% python3 -q
>>> import numpy as np
>>> np.set_printoptions(precision=2, suppress=True, linewidth=100, legacy="1.25")
>>> M = np.load("w.npy")
>>> M
array([[ 0.14, -0.29, -0.86, -0.29, -0.29],
       [-0.29,  0.9 , -0.29, -0.1 , -0.1 ],
       [-0.86, -0.29,  0.14, -0.29, -0.29],
       [-0.29, -0.1 , -0.29,  0.9 , -0.1 ],
       [-0.29, -0.1 , -0.29, -0.1 ,  0.9 ]])
>>> vec = np.array([3, 3, 3, 3, 3])
>>> np.round(np.sort(np.abs(np.degrees(np.angle(np.linalg.eigvals(M))))), 2) + 0
array([  0.,   0.,   0.,   0., 180.])
>>> round(float(np.linalg.norm(vec)), 2), round(float(np.linalg.norm(M @ vec)), 2)
(6.71, 6.71)
>>> np.abs(np.linalg.eigvals(M))
array([1., 1., 1., 1., 1.])
>>> np.linalg.inv(M)
array([[ 0.14, -0.29, -0.86, -0.29, -0.29],
       [-0.29,  0.9 , -0.29, -0.1 , -0.1 ],
       [-0.86, -0.29,  0.14, -0.29, -0.29],
       [-0.29, -0.1 , -0.29,  0.9 , -0.1 ],
       [-0.29, -0.1 , -0.29, -0.1 ,  0.9 ]])
>>> 5 - np.linalg.matrix_rank(M - np.eye(5), tol=1e-8)
4
>>> B = np.linalg.invert(M)
Traceback (most recent call last):
  File "<python-input-10>", line 1, in <module>
    B = np.linalg.invert(M)
        ^^^^^^^^^^^^^^^^
AttributeError: module 'numpy.linalg' has no attribute 'invert'
>>> B = np.linalg.inv(M)
>>> np.linalg.inv(B)
array([[ 0.14, -0.29, -0.86, -0.29, -0.29],
       [-0.29,  0.9 , -0.29, -0.1 , -0.1 ],
       [-0.86, -0.29,  0.14, -0.29, -0.29],
       [-0.29, -0.1 , -0.29,  0.9 , -0.1 ],
       [-0.29, -0.1 , -0.29, -0.1 ,  0.9 ]])
>>> np.round(M @ B, 2) + 0
array([[1., 0., 0., 0., 0.],
       [0., 1., 0., 0., 0.],
       [0., 0., 1., 0., 0.],
       [0., 0., 0., 1., 0.],
       [0., 0., 0., 0., 1.]])
>>> (np.abs(B) > 1e-9).astype(int)
array([[1, 1, 1, 1, 1],
       [1, 1, 1, 1, 1],
       [1, 1, 1, 1, 1],
       [1, 1, 1, 1, 1],
       [1, 1, 1, 1, 1]])
>>> round(float(np.linalg.det(M) * np.linalg.det(B)), 2)
1.0
>>> B
array([[ 0.14, -0.29, -0.86, -0.29, -0.29],
       [-0.29,  0.9 , -0.29, -0.1 , -0.1 ],
       [-0.86, -0.29,  0.14, -0.29, -0.29],
       [-0.29, -0.1 , -0.29,  0.9 , -0.1 ],
       [-0.29, -0.1 , -0.29, -0.1 ,  0.9 ]])
>>> np.round(np.linalg.cond(M), 2)
1.0
>>> np.linalg.det(M) * B
array([[-0.14,  0.29,  0.86,  0.29,  0.29],
       [ 0.29, -0.9 ,  0.29,  0.1 ,  0.1 ],
       [ 0.86,  0.29, -0.14,  0.29,  0.29],
       [ 0.29,  0.1 ,  0.29, -0.9 ,  0.1 ],
       [ 0.29,  0.1 ,  0.29,  0.1 , -0.9 ]])
>>> hat = np.triu(np.array([[0, -1, 0, 2, 2],
...     [2, -1, 2, 1, 1],
...     [0, 2, 2, -1, 0],
...     [-1, 2, -1, 1, 1],
...     [-1, 0, -2, 1, 2]]), 1) + np.eye(5)
>>> B = hat @ M @ np.linalg.inv(hat)
>>> np.trace(B), np.trace(M)
(3.0, 3.0)
>>> X = np.array([[0.3, 1.1, -0.9],
...     [-1.2, -2.2, -2.3],
...     [-0.7, -0.4, -0.7],
...     [0.2, 1.9, 1.1],
...     [-0.4, 0.5, 0.8],
...     [0.5, 0.4, 1.9],
...     [-0.8, -0.9, 0.8],
...     [0.6, -0.7, 1.1],
...     [-0.2, 0.9, -0.2],
...     [0.4, 1.4, -0.2]])
>>> rng = np.random.default_rng(918)
>>> X[:, 1] = 2 * X[:, 0] + 0.3 * rng.normal(size=10)
>>> X
array([[ 0.3 ,  0.65, -0.9 ],
       [-1.2 , -2.56, -2.3 ],
       [-0.7 , -1.14, -0.7 ],
       [ 0.2 ,  0.39,  1.1 ],
       [-0.4 , -1.17,  0.8 ],
       [ 0.5 ,  1.19,  1.9 ],
       [-0.8 , -1.88,  0.8 ],
       [ 0.6 ,  1.03,  1.1 ],
       [-0.2 , -0.19, -0.2 ],
       [ 0.4 ,  0.98, -0.2 ]])
>>> cen = (X - X.mean(axis=0)) / X.std(axis=0)
>>> cen.std(axis=0)
array([1., 1., 1.])
>>> b = np.linalg.lstsq(np.delete(cen, 1, axis=1), cen[:, 1])[0]
>>> round(1 - np.var(cen[:, 1] - np.delete(cen, 1, axis=1) @ b), 2)
0.98
